% python3 -q
>>> import numpy as np
>>> np.set_printoptions(suppress=True, linewidth=200)
>>> rnd = lambda a: np.round(a, 3) + 0
>>> K = np.load("w.npy")
>>> rnd(K)
array([[0.111, 0.111, 0.   , 0.056, 0.056, 0.056, 0.   , 0.111, 0.111, 0.056, 0.111, 0.056, 0.111, 0.056],
       [0.143, 0.071, 0.   , 0.   , 0.071, 0.143, 0.071, 0.071, 0.   , 0.143, 0.071, 0.143, 0.   , 0.071],
       [0.125, 0.125, 0.125, 0.   , 0.   , 0.   , 0.125, 0.   , 0.062, 0.   , 0.125, 0.125, 0.125, 0.062],
       [0.05 , 0.05 , 0.1  , 0.15 , 0.05 , 0.1  , 0.1  , 0.05 , 0.1  , 0.1  , 0.05 , 0.1  , 0.   , 0.   ],
       [0.125, 0.125, 0.125, 0.062, 0.125, 0.125, 0.   , 0.   , 0.062, 0.062, 0.   , 0.   , 0.062, 0.125],
       [0.071, 0.071, 0.   , 0.071, 0.143, 0.071, 0.143, 0.   , 0.   , 0.143, 0.   , 0.143, 0.143, 0.   ],
       [0.067, 0.067, 0.   , 0.067, 0.067, 0.   , 0.2  , 0.067, 0.133, 0.067, 0.   , 0.133, 0.067, 0.067],
       [0.   , 0.083, 0.167, 0.083, 0.   , 0.   , 0.   , 0.083, 0.083, 0.167, 0.167, 0.083, 0.083, 0.   ],
       [0.   , 0.118, 0.059, 0.059, 0.118, 0.059, 0.118, 0.118, 0.059, 0.059, 0.059, 0.118, 0.   , 0.059],
       [0.1  , 0.1  , 0.1  , 0.05 , 0.   , 0.   , 0.1  , 0.1  , 0.   , 0.1  , 0.1  , 0.1  , 0.1  , 0.05 ],
       [0.059, 0.118, 0.059, 0.   , 0.059, 0.118, 0.118, 0.059, 0.059, 0.   , 0.176, 0.059, 0.059, 0.059],
       [0.048, 0.095, 0.095, 0.095, 0.048, 0.095, 0.048, 0.095, 0.095, 0.095, 0.048, 0.048, 0.048, 0.048],
       [0.   , 0.083, 0.167, 0.   , 0.083, 0.   , 0.   , 0.   , 0.083, 0.083, 0.083, 0.167, 0.167, 0.083],
       [0.   , 0.118, 0.059, 0.059, 0.059, 0.   , 0.118, 0.059, 0.059, 0.118, 0.059, 0.118, 0.118, 0.059]])
>>> rnd(np.sort(np.abs(np.linalg.eigvals(K)))[::-1])
array([1.   , 0.208, 0.177, 0.177, 0.173, 0.173, 0.138, 0.11 , 0.11 , 0.104, 0.104, 0.104, 0.047, 0.047])
>>> rnd(K.sum(axis=1))
array([1., 1., 1., 1., 1., 1., 1., 1., 1., 1., 1., 1., 1., 1.])
>>> rnd(K @ np.ones(14))
array([1., 1., 1., 1., 1., 1., 1., 1., 1., 1., 1., 1., 1., 1.])
>>> p = np.eye(14)[10]
>>> for _ in range(4):
...     p = p @ K
...     print(p.round(3))
... 
[0.059 0.118 0.059 0.    0.059 0.118 0.118 0.059 0.059 0.    0.176 0.059 0.059 0.059]
[0.067 0.096 0.057 0.041 0.072 0.066 0.093 0.054 0.062 0.079 0.078 0.102 0.077 0.056]
[0.068 0.095 0.071 0.05  0.064 0.058 0.082 0.06  0.064 0.085 0.072 0.099 0.076 0.056]
[0.068 0.095 0.074 0.051 0.061 0.056 0.081 0.06  0.064 0.085 0.075 0.1   0.076 0.055]
